$ python3 -q
>>> import numpy as np
>>> from numpy import linalg as LA
>>> np.set_printoptions(precision=3, suppress=True, linewidth=100)
>>> tidy = lambda a: np.round(a, 3) + 0
>>> data, _ = LA.qr(np.array([[0.1, -1.1, -1.2, -1.2, 1.8],
...     [0.8, -0.4, 1.0, 0.5, -1.7],
...     [0.5, 1.0, -0.8, -1.1, 0.7],
...     [0.9, 0.0, 1.2, 1.5, -0.1],
...     [-1.1, 0.7, -1.6, 1.3, 0.4]]))
>>> tidy(data)
array([[-0.059,  0.656, -0.73 , -0.139, -0.123],
       [-0.468,  0.127,  0.065, -0.276,  0.827],
       [-0.293, -0.683, -0.637,  0.199,  0.056],
       [-0.527, -0.131,  0.134, -0.656, -0.507],
       [ 0.644, -0.266, -0.199, -0.66 ,  0.201]])
>>> # keeps lengths
>>> tidy(LA.svd(data, compute_uv=False))
array([1., 1., 1., 1., 1.])
>>> tidy(LA.norm(data, axis=0))
array([1., 1., 1., 1., 1.])
>>> tidy(LA.pinv(data))
array([[-0.059, -0.468, -0.293, -0.527,  0.644],
       [ 0.656,  0.127, -0.683, -0.131, -0.266],
       [-0.73 ,  0.065, -0.637,  0.134, -0.199],
       [-0.139, -0.276,  0.199, -0.656, -0.66 ],
       [-0.123,  0.827,  0.056, -0.507,  0.201]])
>>> tidy(data[:, 4] @ data[:, 2])
np.float64(0.0)
>>> P = np.triu(np.array([[1, 0, 2, 2, 1],
...     [1, 0, 2, 2, 2],
...     [2, 0, 0, 2, 2],
...     [2, 1, 0, 1, 1],
...     [1, 1, 1, 0, 0]]), 1) + np.eye(5)
>>> M2 = P @ data @ LA.inv(P)
>>> tidy(np.trace(M2)), tidy(np.trace(data))
(np.float64(-1.024), np.float64(-1.024))
>>> tidy(np.poly(M2))
array([ 1.   ,  1.024,  0.054, -0.054, -1.024, -1.   ])
>>> Q, R = LA.qr(data)
>>> np.allclose(R.T @ R, data.T @ data)
True
>>> tidy(np.abs(np.diag(R)))
array([1., 1., 1., 1., 1.])
>>> tidy(Q @ R)
array([[-0.059,  0.656, -0.73 , -0.139, -0.123],
       [-0.468,  0.127,  0.065, -0.276,  0.827],
       [-0.293, -0.683, -0.637,  0.199,  0.056],
       [-0.527, -0.131,  0.134, -0.656, -0.507],
       [ 0.644, -0.266, -0.199, -0.66 ,  0.201]])
>>> tidy((data + data.T) / 2)
array([[-0.059,  0.094, -0.511, -0.333,  0.261],
       [ 0.094,  0.127, -0.309, -0.204,  0.281],
       [-0.511, -0.309, -0.637,  0.166, -0.072],
       [-0.333, -0.204,  0.166, -0.656, -0.583],
       [ 0.261,  0.281, -0.072, -0.583,  0.201]])
>>> tidy((data - data.T) / 2)
array([[ 0.   ,  0.562, -0.218,  0.194, -0.383],
       [-0.562,  0.   ,  0.374, -0.072,  0.547],
       [ 0.218, -0.374,  0.   ,  0.032,  0.127],
       [-0.194,  0.072, -0.032,  0.   ,  0.076],
       [ 0.383, -0.547, -0.127, -0.076,  0.   ]])
>>> np.allclose(data @ data.T, data.T @ data)
True
>>> u = np.array([0, -2, -1, 0, -1])
>>> M2 = data + np.outer(u, np.eye(5)[4])
>>> LA.matrix_rank(LA.inv(M2) - LA.inv(data), tol=1e-8)
np.int64(1)
>>> tidy(LA.det(M2) / LA.det(data)), tidy(1 + LA.solve(data, u)[4])
(np.float64(-0.911), np.float64(-0.911))
>>> LA.matrix_rank(M2 - data)
np.int64(1)
>>> E = np.load("block4.npy")
>>> tidy(E)
array([[0.39 , 0.293, 0.39 ],
       [0.293, 0.22 , 0.293],
       [0.39 , 0.293, 0.39 ]])
>>> rng = np.random.default_rng(431002)
>>> z = rng.permutation(3)
>>> z
array([1, 0, 2])
>>> M2 = E[z][:, z]
>>> tidy(LA.det(M2)), tidy(LA.det(E[z]))
(np.float64(0.0), np.float64(0.0))
